In [1]: import numpy as np

In [2]: import numpy.linalg as la

In [3]: np.set_printoptions(suppress=True, linewidth=200)

In [4]: F = np.load("out9.npy")

In [5]: F
Out[5]: 
array([[0, 1, 2, 1, 2],
       [2, 2, 2, 1, 0],
       [2, 2, 0, 0, 0],
       [1, 0, 0, 0, 0],
       [2, 0, 2, 2, 0],
       [1, 2, 1, 0, 2]])

In [6]: proj = F @ la.solve(F.T @ F, F.T)

In [7]: np.round(proj @ F[:, 0], 2) + 0
Out[7]: array([0., 2., 2., 1., 2., 1.])

In [8]: print(np.round(np.diag(proj), 2))
[0.71 1.   0.93 0.71 0.93 0.71]

In [9]: np.round(np.trace(proj), 2)
Out[9]: np.float64(5.0)

In [10]: np.allclose(proj @ proj, proj)
Out[10]: True

In [11]: A = np.loadtxt("x.csv", delimiter=",")

In [12]: A
Out[12]: 
array([[-4., -4.,  4., -3.],
       [-2., -4.,  2., -1.],
       [-4., -6.,  4., -4.],
       [-2., -2.,  2., -3.]])

In [13]: # rows and columns are dependent

In [14]: np.round(la.matrix_power(A, 4), 2)
Out[14]: 
array([[ 146.,  146., -146.,   81.],
       [ 130.,  146., -130.,   65.],
       [ 260.,  276., -260.,  146.],
       [ 130.,  130., -130.,   81.]])

In [15]: A @ A
Out[15]: 
array([[ 14.,  14., -14.,   9.],
       [ 10.,  14., -10.,   5.],
       [ 20.,  24., -20.,  14.],
       [ 10.,  10., -10.,   9.]])

In [16]: np.allclose(A @ A.T, A.T @ A)
Out[16]: False

In [17]: (A - A.T) / 2
Out[17]: 
array([[ 0. , -1. ,  4. , -0.5],
       [ 1. ,  0. ,  4. ,  0.5],
       [-4. , -4. ,  0. , -3. ],
       [ 0.5, -0.5,  3. ,  0. ]])

In [18]: round(np.abs(la.eigvals(A)).max(), 2)
Out[18]: np.float64(3.0)

In [19]: np.trace(A)
Out[19]: np.float64(-7.0)

In [20]: np.allclose(A, A.T)
Out[20]: False

In [21]: np.round(np.sort(np.abs(la.eigvals(A))), 2) + 0
Out[21]: array([0., 2., 2., 3.])

In [22]: J = np.load("test5.npy")

In [23]: J
Out[23]: 
array([[  1,  -2,   4,  -8],
       [  1,  -1,   1,  -1],
       [  1,   0,   0,   0],
       [  1,   1,   1,   1],
       [  1,   2,   4,   8],
       [  1,   3,   9,  27],
       [  1,   4,  16,  64],
       [  1,   5,  25, 125]])

In [24]: # column 3 dominates

In [25]: left, s, Vt = la.svd(J)

In [26]: s.round(2)
Out[26]: array([146.87,   7.73,   3.4 ,   1.5 ])

In [27]: np.argmax(s[:-1] / (s[1:] + 1e-6)) + 1
Out[27]: np.int64(1)

In [28]: A2 = left[:, :1] @ np.diag(s[:1]) @ Vt[:1]

In [29]: print(la.matrix_rank(A2))
1

In [30]: np.round(la.norm(J - A2) / la.norm(J), 2)
Out[30]: np.float64(0.06)

In [31]: vec = np.array([-2, 1, -1, 0])

In [32]: target = J @ vec

In [33]: np.round(la.solve(J.T @ J, J.T @ target), 2) + 0
Out[33]: array([-2.,  1., -1.,  0.])

In [34]: np.round(la.lstsq(J, target)[0], 2) + 0
Out[34]: array([-2.,  1., -1.,  0.])

In [35]: target
Out[35]: array([ -8,  -4,  -2,  -2,  -4,  -8, -14, -22])

In [36]: rng = np.random.default_rng(507457)

In [37]: target = target + 0.02 * rng.normal(size=8)

In [38]: target.round(2)
Out[38]: array([ -8.01,  -4.02,  -2.01,  -2.02,  -4.04,  -8.01, -14.03, -22.02])

In [39]: b, *_ = la.lstsq(J, target)

In [40]: np.round(J.T @ (target - J @ b), 2) + 0
Out[40]: array([0., 0., 0., 0.])

In [41]: round(float(la.norm(target - J @ b)), 2)
Out[41]: 0.02

In [42]: [round(float(la.norm(la.solve(J.T @ J + lam * np.eye(4), J.T @ target))), 2) for lam in (0, 1, 10, 100)]
Out[42]: [2.46, 2.04, 1.34, 0.55]

In [43]: proj = J @ la.solve(J.T @ J, J.T)

In [44]: np.round(la.eigvalsh(proj), 2) + 0
Out[44]: array([0., 0., 0., 0., 1., 1., 1., 1.])

In [45]: np.allclose(proj @ proj, proj)
Out[45]: True

In [46]: print(np.round(np.trace(proj), 2))
4.0

In [47]: vec = np.array([-7, 5, 3, 3])

In [48]: target = J @ vec

In [49]: b, lr = np.zeros(4), 1 / la.norm(J, 2) ** 2

In [50]: for i in range(5):
    ...:     b -= lr * J.T @ (J @ b - target)
    ...:     if i % 1 == 0: print(i, round(la.norm(J @ b - target), 2))
    ...: 
0 19.54
1 19.53
2 19.52
3 19.5
4 19.49

In [51]: b.round(2)
Out[51]: array([0.04, 0.19, 0.79, 3.63])

In [52]: u = np.array([-1, 1, -3, 0, 0, 2, -1])

In [53]: mat = u[np.abs(np.subtract.outer(np.arange(7), np.arange(7)))]

In [54]: print(mat)
[[-1  1 -3  0  0  2 -1]
 [ 1 -1  1 -3  0  0  2]
 [-3  1 -1  1 -3  0  0]
 [ 0 -3  1 -1  1 -3  0]
 [ 0  0 -3  1 -1  1 -3]
 [ 2  0  0 -3  1 -1  1]
 [-1  2  0  0 -3  1 -1]]

In [55]: round(float(la.eigvalsh(mat).min()), 2)
Out[55]: -8.46

In [56]: np.all(la.eigvalsh(mat) > 0)
Out[56]: np.False_

In [57]: E = np.load("arr.npy")

In [58]: E
Out[58]: 
array([[1., 3., 0., 0., 0., 0., 0., 0., 0.],
       [3., 1., 3., 0., 0., 0., 0., 0., 0.],
       [0., 3., 1., 3., 0., 0., 0., 0., 0.],
       [0., 0., 3., 1., 3., 0., 0., 0., 0.],
       [0., 0., 0., 3., 0., 3., 0., 0., 0.],
       [0., 0., 0., 0., 3., 3., 3., 0., 0.],
       [0., 0., 0., 0., 0., 3., 2., 3., 0.],
       [0., 0., 0., 0., 0., 0., 3., 1., 3.],
       [0., 0., 0., 0., 0., 0., 0., 3., 0.]])

In [59]: # symmetric

In [60]: A2 = E / np.sqrt((E ** 2).mean(axis=1, keepdims=True))

In [61]: la.matrix_rank(E - E.mean(axis=1, keepdims=True))
Out[61]: np.int64(8)
